$ ipython --no-banner

In [1]: import numpy as np

In [2]: from numpy import linalg as LA

In [3]: np.set_printoptions(precision=1, suppress=True, linewidth=140)

In [4]: rnd = lambda a: np.round(a, 1) + 0

In [5]: W0 = np.loadtxt("block7.csv", delimiter=",")

In [6]: W0
Out[6]: 
array([[0., 0., 1., 0., 0.],
       [0., 0., 0., 1., 0.],
       [0., 1., 0., 0., 0.],
       [0., 0., 0., 0., 1.],
       [1., 0., 0., 0., 0.]])

In [7]: rnd(LA.norm(W0))
Out[7]: np.float64(2.2)

In [8]: LA.matrix_rank(W0)
Out[8]: np.int64(5)

In [9]: W0 - W0[0]
Out[9]: 
array([[ 0.,  0.,  0.,  0.,  0.],
       [ 0.,  0., -1.,  1.,  0.],
       [ 0.,  1., -1.,  0.,  0.],
       [ 0.,  0., -1.,  0.,  1.],
       [ 1.,  0., -1.,  0.,  0.]])

In [10]: W0.shape
Out[10]: (5, 5)

In [11]: np.unravel_index(np.abs(W0).argmax(), W0.shape)
Out[11]: (np.int64(0), np.int64(2))

In [12]: np.diff(W0, axis=0)
Out[12]: 
array([[ 0.,  0., -1.,  1.,  0.],
       [ 0.,  1.,  0., -1.,  0.],
       [ 0., -1.,  0.,  0.,  1.],
       [ 1.,  0.,  0.,  0., -1.]])

In [13]: Q = W0.astype(float).copy()

In [14]: for j in range(5):
    ...:     Q[:, j] -= Q[:, :j] @ (Q[:, :j].T @ Q[:, j])
    ...:     Q[:, j] /= LA.norm(Q[:, j])
    ...: 

In [15]: Q.T @ W0
Out[15]: 
array([[1., 0., 0., 0., 0.],
       [0., 1., 0., 0., 0.],
       [0., 0., 1., 0., 0.],
       [0., 0., 0., 1., 0.],
       [0., 0., 0., 0., 1.]])
